% ipython --no-banner

In [1]: import numpy as np

In [2]: import numpy.linalg as la

In [3]: np.set_printoptions(precision=2, suppress=True, linewidth=140, floatmode="fixed")

In [4]: rnd = lambda a: np.round(a, 2) + 0

In [5]: m1 = np.loadtxt("layer2.csv", delimiter=",")

In [6]: print(m1)
[[1.00 8.00 1.00 0.00]
 [1.00 8.00 1.00 0.00]
 [5.00 0.00 9.00 4.00]]

In [7]: # rows and columns are dependent

In [8]: print(m1[0] @ m1[1])
66.0

In [9]: print(rnd(la.norm(m1, axis=1)))
[ 8.12  8.12 11.05]

In [10]: print(rnd(la.norm(m1, 1)), rnd(la.norm(m1, np.inf)))
16.0 18.0

In [11]: print(rnd(la.norm(m1[0] - m1[1])))
0.0

In [12]: print(rnd(la.norm(m1, axis=0)))
[ 5.20 11.31  9.11  4.00]

In [13]: print(rnd(la.norm(m1, 2)))
12.14

In [14]: print(rnd(la.norm(m1[0], 1)), rnd(la.norm(m1[0], np.inf)))
10.0 8.0

In [15]: A2 = m1[0, 0] * m1[1:] - np.outer(m1[1:, 0], m1[0])

In [16]: print(A2)
[[  0.00   0.00   0.00   0.00]
 [  0.00 -40.00   4.00   4.00]]

In [17]: print(m1[:, 0] / m1[0, 0])
[1.00 1.00 5.00]

In [18]: print(la.matrix_rank(A2), la.matrix_rank(m1))
1 2

In [19]: print(np.flatnonzero(~A2.round(6).any(axis=1)))
[0]

In [20]: print(la.matrix_rank(A2, rtol=0.1))
1

In [21]: print(np.argsort(-la.norm(A2, axis=0).round(6), kind="stable")[:3])
[1 2 3]

In [22]: A2 = np.array([[-2, -3], [0, -1]])

In [23]: basis = np.kron(A2, m1)

In [24]: print(basis)
[[ -2.00 -16.00  -2.00  -0.00  -3.00 -24.00  -3.00  -0.00]
 [ -2.00 -16.00  -2.00  -0.00  -3.00 -24.00  -3.00  -0.00]
 [-10.00  -0.00 -18.00  -8.00 -15.00  -0.00 -27.00 -12.00]
 [  0.00   0.00   0.00   0.00  -1.00  -8.00  -1.00  -0.00]
 [  0.00   0.00   0.00   0.00  -1.00  -8.00  -1.00  -0.00]
 [  0.00   0.00   0.00   0.00  -5.00  -0.00  -9.00  -4.00]]

In [25]: print(basis.shape)
(6, 8)

In [26]: E = np.load("data.npy")

In [27]: print(rnd(E))
[[-0.21 -0.50  0.79  0.26 -0.13]
 [ 0.77 -0.17  0.02  0.44  0.43]
 [ 0.05 -0.52 -0.01 -0.72  0.45]
 [ 0.51 -0.27 -0.08 -0.25 -0.77]
 [ 0.31  0.61  0.61 -0.39  0.05]]

In [28]: u = np.array([1, 2, -3, -2, -2])

In [29]: A2 = E + np.outer(u, np.eye(5)[3])

In [30]: print(rnd(A2))
[[-0.21 -0.50  0.79  1.26 -0.13]
 [ 0.77 -0.17  0.02  2.44  0.43]
 [ 0.05 -0.52 -0.01 -3.72  0.45]
 [ 0.51 -0.27 -0.08 -2.25 -0.77]
 [ 0.31  0.61  0.61 -2.39  0.05]]
